$ python -q
>>> import numpy as np
>>> import numpy.linalg as la
>>> np.set_printoptions(precision=2, suppress=True, linewidth=100, floatmode="fixed")
>>> rd = lambda a: np.round(a, 2) + 0
>>> out = np.array([[-1.5, 1.7, -1.0],
...     [1.4, 0.0, 0.9],
...     [0.3, 0.5, 1.1],
...     [2.3, -1.3, -0.2],
...     [0.9, -0.1, -0.7],
...     [1.9, -0.3, 1.1],
...     [0.8, 0.6, 0.4],
...     [1.0, 0.9, 0.1],
...     [-0.5, 0.3, -0.2],
...     [-1.1, -0.3, 0.8],
...     [-1.3, 0.6, 1.2],
...     [1.4, 0.6, 0.9]])
>>> W2 = np.array([[-0.1, 0.1, 0.6, 1.0], [1.3, -1.8, -1.1, -0.3], [1.5, 1.1, 0.1, 0.1]])
>>> K = out @ W2
>>> rd(K)
array([[ 0.86, -4.31, -2.87, -2.11],
       [ 1.21,  1.13,  0.93,  1.49],
       [ 2.27,  0.34, -0.26,  0.26],
       [-2.22,  2.35,  2.79,  2.67],
       [-1.27, -0.50,  0.58,  0.86],
       [ 1.07,  1.94,  1.58,  2.10],
       [ 1.30, -0.56, -0.14,  0.66],
       [ 1.22, -1.41, -0.38,  0.74],
       [ 0.14, -0.81, -0.65, -0.61],
       [ 0.92,  1.31, -0.25, -0.93],
       [ 2.71,  0.11, -1.32, -1.36],
       [ 1.99,  0.05,  0.27,  1.31]])
>>> x = np.array([-3, 2, 0, -3])
>>> h = np.maximum(K @ x, 0)
>>> rd(np.tanh(K @ x))
array([-1.00, -1.00, -1.00,  1.00,  0.23, -1.00, -1.00, -1.00, -0.21,  0.99, -1.00, -1.00])
>>> Ac = K - K.mean(axis=1)
Traceback (most recent call last):
  File "<python-input-11>", line 1, in <module>
    Ac = K - K.mean(axis=1)
         ~~^~~~~~~~~~~~~~~~
ValueError: operands could not be broadcast together with shapes (12,4) (12,) 
>>> Ac = K - K.mean(axis=0)
>>> Uu, sigma, Vh = la.svd(Ac, full_matrices=False)
>>> rd(Ac.mean(axis=0))
array([0.00, 0.00, 0.00, 0.00])
>>> (np.sign(Uu[:, 0]) == np.sign(Uu[0, 0])).astype(int)
array([1, 0, 1, 0, 0, 0, 1, 1, 1, 1, 1, 0])
>>> rd(sigma)
array([8.53, 4.53, 2.74, 0.00])
>>> rd((sigma ** 2).sum() ** 2 / (sigma ** 4).sum())
np.float64(1.76)
>>> rd(Vh[0] * np.sign(Vh[0, np.abs(Vh[0]).argmax()]))
array([-0.27,  0.61,  0.55,  0.50])
>>> rd(K @ la.pinv(K) @ K)
array([[ 0.86, -4.31, -2.87, -2.11],
       [ 1.21,  1.13,  0.93,  1.49],
       [ 2.27,  0.34, -0.26,  0.26],
       [-2.22,  2.35,  2.79,  2.67],
       [-1.27, -0.50,  0.58,  0.86],
       [ 1.07,  1.94,  1.58,  2.10],
       [ 1.30, -0.56, -0.14,  0.66],
       [ 1.22, -1.41, -0.38,  0.74],
       [ 0.14, -0.81, -0.65, -0.61],
       [ 0.92,  1.31, -0.25, -0.93],
       [ 2.71,  0.11, -1.32, -1.36],
       [ 1.99,  0.05,  0.27,  1.31]])
>>> Uu, sigma = la.svd(K)
Traceback (most recent call last):
  File "<python-input-20>", line 1, in <module>
    Uu, sigma = la.svd(K)
    ^^^^^^^^^
ValueError: too many values to unpack (expected 2)
>>> Uu, sigma, Vh = la.svd(K, full_matrices=False)
>>> rd(np.abs(Vh[0]))
array([0.27, 0.61, 0.55, 0.50])
>>> rd(np.sqrt((sigma ** 2).sum())), rd(la.norm(K))
(np.float64(10.57), np.float64(10.57))
>>> np.allclose(Uu * sigma @ Vh, K)
True
>>> rd(sigma)
array([8.53, 5.31, 3.26, 0.00])
>>> rd(np.cumsum(sigma ** 2) / np.sum(sigma ** 2))
array([0.65, 0.90, 1.00, 1.00])
>>> rd(Uu.T @ K @ Vh.T)
array([[8.53, 0.00, 0.00, 0.00],
       [0.00, 5.31, 0.00, 0.00],
       [0.00, 0.00, 3.26, 0.00],
       [0.00, 0.00, 0.00, 0.00]])
>>> Ac = K - K.mean(axis=0)
>>> vecs = la.svd(Ac)[2][:3]
>>> out = Ac - Ac @ vecs.T @ vecs
>>> rd(np.diag(vecs.T @ vecs))
array([0.96, 0.91, 0.32, 0.80])
>>> X = 4 * np.eye(4) + np.ones((4, 4))
>>> X
array([[5.00, 1.00, 1.00, 1.00],
       [1.00, 5.00, 1.00, 1.00],
       [1.00, 1.00, 5.00, 1.00],
       [1.00, 1.00, 1.00, 5.00]])
>>> # equal to its transpose
>>> np.argsort(-la.norm(K, axis=0).round(6), kind="stable")[:3]
array([1, 0, 3])
>>> la.cond(K) > 100
np.True_
>>> rd(la.norm(K, 2) / la.norm(K))
np.float64(0.81)
>>> la.matrix_rank(K, rtol=0.1)
np.int64(3)
>>> X @ np.ones(4)
array([8.00, 8.00, 8.00, 8.00])
>>> (X @ X)[0]
array([28.00, 12.00, 12.00, 12.00])
>>> np.sort(np.abs(np.fft.fft(X[0]))), rd(np.sort(la.svd(X, compute_uv=False)))
(array([4.00, 4.00, 4.00, 8.00]), array([4.00, 4.00, 4.00, 8.00]))
>>> out = np.array([[0, 0, 1], [1, -2, 0]])
>>> W2 = np.kron(out, X)
>>> la.matrix_rank(W2)
np.int64(8)
>>> W2.shape
(8, 12)
>>> W2
array([[  0.00,   0.00,   0.00,   0.00,   0.00,   0.00,   0.00,   0.00,   5.00,   1.00,   1.00,
          1.00],
       [  0.00,   0.00,   0.00,   0.00,   0.00,   0.00,   0.00,   0.00,   1.00,   5.00,   1.00,
          1.00],
       [  0.00,   0.00,   0.00,   0.00,   0.00,   0.00,   0.00,   0.00,   1.00,   1.00,   5.00,
          1.00],
       [  0.00,   0.00,   0.00,   0.00,   0.00,   0.00,   0.00,   0.00,   1.00,   1.00,   1.00,
          5.00],
       [  5.00,   1.00,   1.00,   1.00, -10.00,  -2.00,  -2.00,  -2.00,   0.00,   0.00,   0.00,
          0.00],
       [  1.00,   5.00,   1.00,   1.00,  -2.00, -10.00,  -2.00,  -2.00,   0.00,   0.00,   0.00,
          0.00],
       [  1.00,   1.00,   5.00,   1.00,  -2.00,  -2.00, -10.00,  -2.00,   0.00,   0.00,   0.00,
          0.00],
       [  1.00,   1.00,   1.00,   5.00,  -2.00,  -2.00,  -2.00, -10.00,   0.00,   0.00,   0.00,
          0.00]])
>>> arr = np.load("data.npy")
>>> arr
array([[ 1, -2, -2, -3, -2, -2,  2, -3, -3, -2,  3, -1],
       [ 0, -3, -1,  1,  1, -2,  2,  3,  0, -1, -2, -3],
       [-3, -1,  1,  3,  3,  3,  0,  0,  1, -1, -2,  1],
       [ 1, -2, -2, -3, -2, -2,  2, -3, -3, -2,  3, -1],
       [-3,  3, -2,  3, -1, -3,  3, -1, -2,  1,  2, -1]])
>>> t3 = np.stack([arr, 2 * arr, arr[::-1]])
>>> la.matrix_rank(t3.reshape(3, -1))
np.int64(2)
>>> np.einsum("bij,cij->bc", t3, t3)
array([[ 273,  546,   75],
       [ 546, 1092,  150],
       [  75,  150,  273]])
>>> la.matrix_rank(t3)
array([4, 4, 4])
>>> t3.shape
(3, 5, 12)
>>> Uu, sigma, Vh = la.svd(arr)
>>> vecs = Vh[:(sigma > 1e-8).sum()]
>>> rng = np.random.default_rng(509)
>>> x = arr[2] + 4 * arr[1] + rng.integers(2) * np.eye(12)[10]
>>> x
array([ -3.00, -13.00,  -3.00,   7.00,   7.00,  -5.00,   8.00,  12.00,   1.00,  -5.00,  -9.00,
       -11.00])
>>> la.matrix_rank(np.vstack([arr, x]))
np.int64(5)
>>> rd(np.diag(vecs.T @ vecs))
array([0.42, 0.60, 0.13, 0.46, 0.22, 0.43, 0.28, 0.49, 0.19, 0.26, 0.28, 0.25])
>>> rd(la.norm(x - vecs.T @ vecs @ x))
np.float64(0.85)
>>> np.allclose(vecs.T @ vecs @ x, x)
False
>>> rank = la.matrix_rank(arr)
>>> rank
np.int64(4)
>>> ns = la.svd(arr)[2][rank:].T
>>> [int(la.matrix_rank(arr[:, :j + 1])) for j in range(12)]
[1, 2, 3, 4, 4, 4, 4, 4, 4, 4, 4, 4]
>>> np.allclose(arr @ ns, 0)
True
>>> x = np.array([-4, 5, 9, 0, 2, -4, 8, 9, -1, -5, -4, -8])
>>> h = np.maximum(arr @ x, 0)
>>> np.flatnonzero(h > 1e-9)
array([1, 2, 4])
>>> arr * (h > 1e-9)[:, None]
array([[ 0,  0,  0,  0,  0,  0,  0,  0,  0,  0,  0,  0],
       [ 0, -3, -1,  1,  1, -2,  2,  3,  0, -1, -2, -3],
       [-3, -1,  1,  3,  3,  3,  0,  0,  1, -1, -2,  1],
       [ 0,  0,  0,  0,  0,  0,  0,  0,  0,  0,  0,  0],
       [-3,  3, -2,  3, -1, -3,  3, -1, -2,  1,  2, -1]])
>>> arr.T @ h
array([-135, -119, -114,  201,   77, -183,  225,  167,  -48,  -49,  -98, -215])
>>> np.maximum(arr @ (3 * x), 0)
array([  0, 198,  42,   0,  93])
>>> h
array([ 0, 66, 14,  0, 31])
>>> rd(np.tanh(arr @ x))
array([-1.00,  1.00,  1.00, -1.00,  1.00])
>>> la.lstsq(arr[:-1].T, arr[-1])[2]
np.int32(3)
>>> np.allclose(arr[:-1].T @ la.lstsq(arr[:-1].T, arr[-1])[0], arr[-1])
False
>>> try:
...     la.inv(arr)
... except la.LinAlgError as e:
...     print(e)
... 
Last 2 dimensions of the array must be square
>>> m1 = np.load("run0.npy")
>>> rd(m1)
array([[ 1.84,  1.20,  1.17, -0.28,  1.46,  0.25,  0.73],
       [-0.71,  2.12, -0.02, -0.65, -0.05,  0.14, -1.89],
       [ 0.85,  0.88,  0.52,  1.37, -2.21,  0.61,  0.30],
       [ 0.99, -0.91, -0.68, -0.23,  0.19,  2.31, -1.15],
       [-1.56,  0.14,  0.95,  1.72,  1.11,  1.19,  0.20],
       [-0.99,  0.50,  0.11, -1.70, -0.63,  1.35,  1.63],
       [-0.14, -1.08,  2.44, -0.83, -0.58, -0.13, -0.89]])
>>> out = np.array([[-3, 3], [3, 3], [-3, -3], [3, 1], [-2, -1], [3, -1], [0, 2]])
>>> rd(np.einsum("ij,ij->i", m1, m1))
array([9.00, 9.00, 9.00, 9.00, 9.00, 9.00, 9.00])
>>> rd(np.einsum("ik,kj->ji", m1, out))
array([[ -8.43,   7.09,   8.90,   2.18,   8.74,   4.33, -11.86],
       [  5.08,  -0.22,   7.20,  -2.75,  -7.29,  -0.95, -12.91]])
>>> out @ m1
Traceback (most recent call last):
  File "<python-input-84>", line 1, in <module>
    out @ m1
    ~~~~^~~~
ValueError: matmul: Input operand 1 has a mismatch in its core dimension 0, with gufunc signature (n?,k),(k,m?)->(n?,m?) (size 7 is different from 2)
>>> lab = rng.permutation(7)
>>> lab
array([6, 4, 2, 3, 0, 1, 5])
>>> out = m1[lab][:, lab]
>>> rd(np.diag(out))
array([-0.89,  1.11,  0.52, -0.23,  1.84,  2.12,  1.35])
>>> rd(la.det(out)), rd(la.det(m1[lab]))
(np.float64(-2187.0), np.float64(-2187.0))
>>> np.allclose(out, m1)
False
>>> rd(np.sort(np.abs(la.eigvals(out))))
array([3.00, 3.00, 3.00, 3.00, 3.00, 3.00, 3.00])
>>> rd(np.trace(out))
np.float64(5.81)
>>> rd((m1 + m1.T) / 2)
array([[ 1.84,  0.25,  1.01,  0.35, -0.05, -0.37,  0.29],
       [ 0.25,  2.12,  0.43, -0.78,  0.05,  0.32, -1.49],
       [ 1.01,  0.43,  0.52,  0.35, -0.63,  0.36,  1.37],
       [ 0.35, -0.78,  0.35, -0.23,  0.96,  0.30, -0.99],
       [-0.05,  0.05, -0.63,  0.96,  1.11,  0.28, -0.19],
       [-0.37,  0.32,  0.36,  0.30,  0.28,  1.35,  0.75],
       [ 0.29, -1.49,  1.37, -0.99, -0.19,  0.75, -0.89]])
>>> np.allclose(m1 @ m1.T, m1.T @ m1)
True
>>> rd(np.abs(la.eigvals(m1)).max())
np.float64(3.0)
>>> rd((m1 - m1.T) / 2)
array([[ 0.00,  0.96,  0.16, -0.64,  1.51,  0.62,  0.44],
       [-0.96,  0.00, -0.45,  0.13, -0.10, -0.18, -0.40],
       [-0.16,  0.45,  0.00,  1.03, -1.58,  0.25, -1.07],
       [ 0.64, -0.13, -1.03,  0.00, -0.77,  2.00, -0.16],
       [-1.51,  0.10,  1.58,  0.77,  0.00,  0.91,  0.39],
       [-0.62,  0.18, -0.25, -2.00, -0.91,  0.00,  0.88],
       [-0.44,  0.40,  1.07,  0.16, -0.39, -0.88,  0.00]])
>>> rd(la.det(m1))
np.float64(-2187.0)
>>> rd(np.trace(m1))
np.float64(5.81)
>>> out = np.array([[-1, 5, 4, 3, -3, -5, 2, 0, -5, -4],
...     [-3, 5, 1, -1, 2, 2, 5, -3, -4, 4],
...     [-4, -4, -3, -4, -4, -4, -2, -1, -1, -4],
...     [-2, 5, 2, -3, 3, 5, -5, -5, 3, 1],
...     [0, -5, 4, -5, -2, -2, 4, -2, -2, -3],
...     [-4, 2, 5, -1, 3, -4, 5, 0, -4, -1],
...     [4, -5, -3, -4, -4, 2, 3, 2, 5, 4],
...     [4, -2, 1, -5, 2, 0, 4, 5, -3, 0],
...     [-2, -4, 5, -4, -4, 1, -3, 5, -5, 1],
...     [3, -2, 2, 5, 3, 4, -1, -5, 4, 3]])
>>> M = out + out.T
>>> M
array([[ -2,   2,   0,   1,  -3,  -9,   6,   4,  -7,  -1],
       [  2,  10,  -3,   4,  -3,   4,   0,  -5,  -8,   2],
       [  0,  -3,  -6,  -2,   0,   1,  -5,   0,   4,  -2],
       [  1,   4,  -2,  -6,  -2,   4,  -9, -10,  -1,   6],
       [ -3,  -3,   0,  -2,  -4,   1,   0,   0,  -6,   0],
       [ -9,   4,   1,   4,   1,  -8,   7,   0,  -3,   3],
       [  6,   0,  -5,  -9,   0,   7,   6,   6,   2,   3],
       [  4,  -5,   0, -10,   0,   0,   6,  10,   2,  -5],
       [ -7,  -8,   4,  -1,  -6,  -3,   2,   2, -10,   5],
       [ -1,   2,  -2,   6,   0,   3,   3,  -5,   5,   6]])
>>> # equal to its transpose
>>> evals, vecs = la.eigh(M)
>>> rd(evals.sum()), np.trace(M)
(np.float64(-4.0), np.int64(-4))
>>> (evals > 1e-8).sum(), (evals < -1e-8).sum()
(np.int64(5), np.int64(5))
>>> rd(la.svd(M, compute_uv=False))
array([26.06, 25.95, 17.62, 15.81, 11.79,  8.81,  6.84,  3.88,  2.55,  0.23])
>>> np.unique(evals.round(6) + 0, return_counts=True)[1]
array([1, 1, 1, 1, 1, 1, 1, 1, 1, 1])
>>> rd(la.eigvalsh(M + -3 * np.eye(10)))
array([-28.95, -20.62, -11.81,  -9.84,  -5.55,  -2.77,   0.88,   8.79,  12.81,  23.06])
>>> rd(vecs @ np.diag(evals) @ vecs.T)
array([[ -2.00,   2.00,   0.00,   1.00,  -3.00,  -9.00,   6.00,   4.00,  -7.00,  -1.00],
       [  2.00,  10.00,  -3.00,   4.00,  -3.00,   4.00,   0.00,  -5.00,  -8.00,   2.00],
       [  0.00,  -3.00,  -6.00,  -2.00,   0.00,   1.00,  -5.00,   0.00,   4.00,  -2.00],
       [  1.00,   4.00,  -2.00,  -6.00,  -2.00,   4.00,  -9.00, -10.00,  -1.00,   6.00],
       [ -3.00,  -3.00,   0.00,  -2.00,  -4.00,   1.00,   0.00,   0.00,  -6.00,   0.00],
       [ -9.00,   4.00,   1.00,   4.00,   1.00,  -8.00,   7.00,   0.00,  -3.00,   3.00],
       [  6.00,   0.00,  -5.00,  -9.00,   0.00,   7.00,   6.00,   6.00,   2.00,   3.00],
       [  4.00,  -5.00,   0.00, -10.00,   0.00,   0.00,   6.00,  10.00,   2.00,  -5.00],
       [ -7.00,  -8.00,   4.00,  -1.00,  -6.00,  -3.00,   2.00,   2.00, -10.00,   5.00],
       [ -1.00,   2.00,  -2.00,   6.00,   0.00,   3.00,   3.00,  -5.00,   5.00,   6.00]])
